% ipython --no-banner

In [1]: import numpy as np

In [2]: import numpy.linalg as la

In [3]: np.set_printoptions(precision=2, suppress=True, linewidth=100)

In [4]: def rd(a):
   ...:     return np.round(a, 2) + 0
   ...: 

In [5]: M = np.loadtxt("out14.csv", delimiter=",")

In [6]: print(M)
[[ 1.2 -0.2 -1.   0.5 -1.5  0.1]
 [ 1.   2.1 10.5 -0.1  2.2 -0.9]
 [-0.4 -2.   3.5 -0.3 -0.5  1.2]
 [-1.6  1.2  5.5 -2.  -1.5 -0.5]
 [-1.5  0.2 -2.5  0.1  1.2 -0.5]
 [ 0.3  0.2 -5.5  0.   1.1 -0.5]
 [-2.2 -0.2 -6.5  1.3  0.3  0.8]
 [ 0.9 -0.7  6.   0.4 -0.7 -1.5]
 [ 1.2 -2.2  6.5 -0.1  1.5 -1.8]
 [ 0.2  0.4 -0.5  1.3  0.6  0.4]]

In [7]: P = M @ la.solve(M.T @ M, M.T)

In [8]: print(la.matrix_rank(np.eye(10) - P))
4

In [9]: print(rd(P @ M[:, 3]))
[ 0.5 -0.1 -0.3 -2.   0.1  0.   1.3  0.4 -0.1  1.3]

In [10]: print(rd(np.diag(P)))
[0.38 0.87 0.75 0.8  0.38 0.43 0.67 0.67 0.75 0.31]

In [11]: print(rd(la.eigvalsh(P)))
[0. 0. 0. 0. 1. 1. 1. 1. 1. 1.]

In [12]: rng = np.random.default_rng(915174)

In [13]: idx = rng.permutation(6)

In [14]: M2 = M[:, idx] * rng.choice([-1, 1], 6)

In [15]: print(M2)
[[ -0.1   1.    1.2   1.5   0.2  -0.5]
 [  0.9 -10.5   1.   -2.2  -2.1   0.1]
 [ -1.2  -3.5  -0.4   0.5   2.    0.3]
 [  0.5  -5.5  -1.6   1.5  -1.2   2. ]
 [  0.5   2.5  -1.5  -1.2  -0.2  -0.1]
 [  0.5   5.5   0.3  -1.1  -0.2  -0. ]
 [ -0.8   6.5  -2.2  -0.3   0.2  -1.3]
 [  1.5  -6.    0.9   0.7   0.7  -0.4]
 [  1.8  -6.5   1.2  -1.5   2.2   0.1]
 [ -0.4   0.5   0.2  -0.6  -0.4  -1.3]]

In [16]: left, _, Vh = la.svd(M.T @ M2)

In [17]: print(rd(la.lstsq(M, M2)[0]))
[[ 0.  0.  1.  0.  0.  0.]
 [ 0.  0.  0.  0. -1.  0.]
 [ 0. -1.  0.  0.  0.  0.]
 [ 0.  0.  0.  0.  0. -1.]
 [ 0.  0.  0. -1.  0.  0.]
 [-1.  0.  0.  0.  0.  0.]]

In [18]: print(idx)
[5 2 0 4 1 3]

In [19]: mat = np.load("a.npy")

In [20]: print(mat)
[[ 0  0  0 -1]
 [ 7  0  0  0]
 [ 0  0 -7  0]
 [ 0  7  0  0]]

In [21]: # splits into 2 blocks

In [22]: print(mat @ mat.T)
[[ 1  0  0  0]
 [ 0 49  0  0]
 [ 0  0 49  0]
 [ 0  0  0 49]]

In [23]: print(rd(la.svd(mat, compute_uv=False)))
[7. 7. 7. 1.]

In [24]: print(rd(la.pinv(mat)))
[[ 0.    0.14  0.    0.  ]
 [ 0.    0.    0.    0.14]
 [ 0.    0.   -0.14  0.  ]
 [-1.    0.    0.    0.  ]]

In [25]: print(mat[:, 3] @ mat[:, 2])
0

In [26]: print(mat @ mat)
[[ 0 -7  0  0]
 [ 0  0  0 -7]
 [ 0  0 49  0]
 [49  0  0  0]]

In [27]: print((la.matrix_power((mat != 0) + (mat.T != 0) + np.eye(4), 4) > 0).astype(int))
[[1 1 0 1]
 [1 1 0 1]
 [0 0 1 0]
 [1 1 0 1]]

In [28]: x = np.array([0, 2, 2, 1])

In [29]: y = mat @ x

In [30]: print(y)
[ -1   0 -14  14]

In [31]: print(rd(la.solve(mat.T, mat[2])))
[0. 0. 1. 0.]

In [32]: print(rd(la.solve(mat, y)))
[0. 2. 2. 1.]

In [33]: print(rd(la.solve(mat, mat[:, 1])))
[0. 1. 0. 0.]

In [34]: print(np.einsum("ii->", mat))
-7

In [35]: print(rd(la.det(mat[::-1])))
343.0

In [36]: print(rd(la.det(mat.T)))
343.0

In [37]: print(rd(la.eigvals(mat).sum().real))
-7.0

In [38]: print(rd(np.poly(mat)))
[  1.   7.   0.  49. 343.]

In [39]: m1 = np.loadtxt("w.csv", delimiter=",")

In [40]: print(m1)
[[ -4.33  -4.28   9.88  -2.73  -8.92  11.29  -4.3   21.17   0.22   3.81  -0.64  11.15]
 [-15.29  -7.     0.76  -7.58   1.04   2.82  -1.78  11.85   1.24 -21.01 -10.73   6.24]
 [ -7.61  -1.15  -8.78   0.67  -5.29 -12.55   5.2    1.52   1.33   0.83   2.15   1.16]
 [ -2.97  -3.33   9.93  -2.34  -9.8   12.16  -1.58  22.24  -2.84   2.58  -1.73  10.18]
 [ -7.77  -3.53  -8.66   0.26  -5.55 -10.75   3.99   1.79  -0.02   0.72   3.8    2.2 ]
 [ -3.88  -2.53  11.5   -3.35  -9.94  11.11  -1.48  22.68  -2.33   5.06   0.4   12.25]
 [ -3.11  -3.91  10.86  -3.6   -9.5   11.32  -1.97  21.13  -2.59   1.82  -2.18  13.  ]
 [ -6.04  -3.08 -10.23   0.58  -4.69  -9.69   2.41  -0.06  -0.57   2.43   3.58   1.98]
 [ -4.61  -4.48   9.48  -2.71  -7.77  10.54  -2.31  21.63   0.22   4.96   0.05  12.39]
 [-14.67  -6.13   0.23  -7.33   0.83   4.2   -3.86  11.17   1.58 -18.6  -11.6    8.34]
 [ -4.18  -4.83  10.5   -2.98  -9.33  10.95  -4.36  20.06   0.28   3.18  -0.28  12.9 ]
 [ -7.1   -2.69 -10.92  -0.68  -5.38 -12.03   4.63   3.29  -0.19   0.24   4.75   2.17]
 [-13.78 -10.11  -0.72  -5.32  -0.06   2.68  -4.5   12.42  -0.67 -19.14 -10.99  10.31]
 [ -8.18  -2.16 -10.49   2.2   -4.7  -12.81   4.1   -0.54   0.02   0.48   2.27   1.86]
 [-11.8   -8.47   0.4   -9.98  -1.33   4.15  -4.84  11.04   1.04 -18.65 -11.1    7.05]]

In [41]: M2 = np.c_[m1[:, :3] @ np.array([[3, -7, 6], [-9, 0, -4], [-3, 8, 2]]), np.array([0, -1, 1, -1, 2, -1, 0, -1, 2, 1, -1, 0, 0, -2, -2])]

In [42]: print(rd(M2))
[[ -4.11 109.35  10.9    0.  ]
 [ 14.85 113.11 -62.22  -1.  ]
 [ 13.86 -16.97 -58.62   1.  ]
 [ -8.73 100.23  15.36  -1.  ]
 [ 34.44 -14.89 -49.82   2.  ]
 [-23.37 119.16   9.84  -1.  ]
 [ -6.72 108.65  18.7    0.  ]
 [ 40.29 -39.56 -44.38  -1.  ]
 [ -1.95 108.11   9.22   2.  ]
 [ 10.47 104.53 -63.04   1.  ]
 [ -0.57 113.26  15.24  -1.  ]
 [ 35.67 -37.66 -53.68   0.  ]
 [ 51.81  90.7  -43.68   0.  ]
 [ 26.37 -26.66 -61.42  -2.  ]
 [ 39.63  85.8  -36.12  -2.  ]]

In [43]: print(rd(la.lstsq(m1, M2[:, 0])[0]))
[ 3. -9. -3.  0.  0.  0.  0.  0.  0.  0.  0.  0.]

In [44]: print(rd(la.norm(la.qr(m1)[0].T @ M2, axis=0) ** 2 / ((M2 ** 2).sum(axis=0) + 1e-12)))
[1.   1.   1.   0.52]

In [45]: print(rd(la.norm(M2 - m1 @ la.lstsq(m1, M2)[0], axis=0)))
[0.   0.   0.   3.34]

In [46]: print(la.matrix_rank(M2))
4

In [47]: r0, g = m1[10], m1[6]

In [48]: print(rd(r0 @ g))
975.06

In [49]: pr = (r0 @ g) / (r0 @ r0) * r0

In [50]: print(rd(la.norm(r0 + g) ** 2 + la.norm(r0 - g) ** 2))
3946.72

In [51]: print(la.matrix_rank(np.outer(r0, g)))
1

In [52]: print(rd((g - pr) @ r0))
0.0

In [53]: print(rd(pr))
[-4.22 -4.88 10.61 -3.01 -9.43 11.06 -4.41 20.27  0.28  3.21 -0.28 13.03]

In [54]: W0 = np.loadtxt("x.csv", delimiter=",")

In [55]: print(W0)
[[ 3.41 -2.05 -0.12 -2.57 -2.07 -2.87  2.17  1.77 -2.51 -1.34  2.26]
 [ 3.01 -2.23  0.01 -3.49 -2.06 -3.73  1.99  2.59 -2.73 -1.36  1.47]
 [ 2.83 -1.94 -0.49 -2.44 -1.92 -3.12  2.51  1.98 -2.96 -1.03  1.68]
 [ 2.51 -1.9  -0.42 -3.13 -2.18 -3.37  1.57  1.72 -2.7  -1.26  1.91]
 [ 3.38 -1.9  -0.17 -2.69 -2.69 -3.15  2.81  2.14 -3.18 -1.09  1.84]
 [ 2.81 -1.91  0.12 -3.07 -1.81 -3.51  2.45  1.96 -3.2  -0.98  2.29]
 [ 3.21 -1.76 -0.44 -2.63 -2.01 -2.97  1.61  1.59 -2.71 -1.14  1.74]
 [ 2.9  -1.95 -0.07 -2.97 -2.39 -2.91  2.63  2.1  -3.06 -1.07  2.17]
 [ 3.12 -1.66  0.07 -2.91 -1.71 -3.87  2.22  1.89 -3.63 -1.28  1.99]
 [ 2.98  3.1   1.78 -1.96  1.96 -2.01 -2.78 -1.48  1.76 -1.86  1.26]
 [ 2.66  3.09  1.99 -1.58  2.07 -1.8  -3.42 -0.86  2.22 -1.84  0.87]
 [ 2.88  3.58  2.13 -2.23  2.51 -2.16 -3.39 -1.33  2.19 -1.97  1.03]
 [ 3.46  2.81  2.1  -2.45  1.87 -1.96 -2.87 -0.68  2.05 -2.11  1.01]
 [ 3.08  2.94  1.64 -2.23  2.4  -1.96 -2.99 -0.93  2.   -2.49  1.62]
 [ 2.81  3.13  2.12 -2.35  1.99 -2.41 -2.94 -0.8   1.61 -1.61  0.76]
 [ 3.47  2.23  2.04 -1.85  2.34 -2.09 -2.99 -1.21  2.23 -2.16  1.03]
 [ 3.42  3.25  1.52 -2.25  2.23 -1.75 -2.84 -1.14  2.16 -1.68  1.3 ]
 [ 2.57  2.87  2.02 -2.14  1.72 -1.93 -2.87 -1.64  1.67 -2.11  1.24]]

In [56]: W = np.array([[-9, 8, -9, 9, -8],
    ...:     [1, 5, 6, 9, 8],
    ...:     [-1, 4, 4, 4, 7],
    ...:     [9, 6, 8, 7, 4],
    ...:     [-7, 8, 7, 0, -3],
    ...:     [5, -5, -1, 4, 2],
    ...:     [1, 2, 7, 0, -8],
    ...:     [1, 2, 3, -4, -8],
    ...:     [-2, -8, 8, 5, 2],
    ...:     [4, 7, 3, -7, -5],
    ...:     [5, -7, -7, -8, 9]])

In [57]: beta = np.array([3, 2, 3, 3, 2])

In [58]: hid = np.maximum(W0 @ W + beta, 0)

In [59]: print(rd((hid > 0).mean(axis=0)))
[0.   0.94 0.   0.5  0.5 ]

In [60]: print((hid > 0).astype(int))
[[0 1 0 0 0]
 [0 1 0 0 0]
 [0 1 0 0 0]
 [0 0 0 0 0]
 [0 1 0 0 0]
 [0 1 0 0 0]
 [0 1 0 0 0]
 [0 1 0 0 0]
 [0 1 0 0 0]
 [0 1 0 1 1]
 [0 1 0 1 1]
 [0 1 0 1 1]
 [0 1 0 1 1]
 [0 1 0 1 1]
 [0 1 0 1 1]
 [0 1 0 1 1]
 [0 1 0 1 1]
 [0 1 0 1 1]]

In [61]: Z = np.array([[-3, 1], [-1, -2], [2, -3], [3, 0], [3, 2]])

In [62]: print(W @ Z)
[[  4 -14]
 [ 55 -11]
 [ 40  -7]
 [ 16 -19]
 [ 18 -50]
 [  6  22]
 [-15 -40]
 [-35 -28]
 [ 51  -6]
 [-49 -29]
 [-19  58]]
